$ ipython --no-banner

In [1]: import numpy as np

In [2]: import numpy.linalg as la

In [3]: np.set_printoptions(suppress=True, linewidth=100)

In [4]: m1 = np.loadtxt("dump.csv", delimiter=",")

In [5]: m1
Out[5]: 
array([[-1.,  0.,  0.,  0.,  0.],
       [ 1.,  2.,  0.,  0.,  0.],
       [ 1., -1.,  1.,  0.,  0.],
       [-2.,  1.,  2.,  1.,  0.],
       [-2., -2.,  2.,  2., -2.]])

In [6]: # triangular, det is the product of the diagonal

In [7]: evals, evecs = la.eig(m1)

In [8]: np.round(np.sort(la.eigvals(la.inv(m1))), 2)
Out[8]: array([-1. , -0.5,  0.5,  1. ,  1. ])

In [9]: evals
Out[9]: array([-2.,  1.,  1.,  2., -1.])

In [10]: Y = m1 / la.norm(m1, axis=1, keepdims=True)

In [11]: C2 = Y @ Y.T

In [12]: C2.round(2) + 0
Out[12]: 
array([[ 1.  , -0.45, -0.58,  0.63,  0.45],
       [-0.45,  1.  , -0.26,  0.  , -0.6 ],
       [-0.58, -0.26,  1.  , -0.18,  0.26],
       [ 0.63,  0.  , -0.18,  1.  ,  0.57],
       [ 0.45, -0.6 ,  0.26,  0.57,  1.  ]])

In [13]: np.argwhere(np.triu(np.abs(C2) > 0.95, 1))
Out[13]: array([], shape=(0, 2), dtype=int64)

In [14]: np.round(la.norm(Y, axis=1), 2)
Out[14]: array([1., 1., 1., 1., 1.])

In [15]: theta = np.radians(135)

In [16]: r_ = np.eye(5)

In [17]: r_[0, 0] = r_[3, 3] = np.cos(theta)

In [18]: r_[0, 3], r_[3, 0] = -np.sin(theta), np.sin(theta)

In [19]: r_.round(2)
Out[19]: 
array([[-0.71,  0.  ,  0.  , -0.71,  0.  ],
       [ 0.  ,  1.  ,  0.  ,  0.  ,  0.  ],
       [ 0.  ,  0.  ,  1.  ,  0.  ,  0.  ],
       [ 0.71,  0.  ,  0.  , -0.71,  0.  ],
       [ 0.  ,  0.  ,  0.  ,  0.  ,  1.  ]])

In [20]: Y = m1 @ r_.T

In [21]: round(la.det(r_), 2), round(np.trace(r_), 2)
Out[21]: (np.float64(1.0), np.float64(1.59))

In [22]: np.allclose(m1 @ m1.T, Y @ Y.T)
Out[22]: True
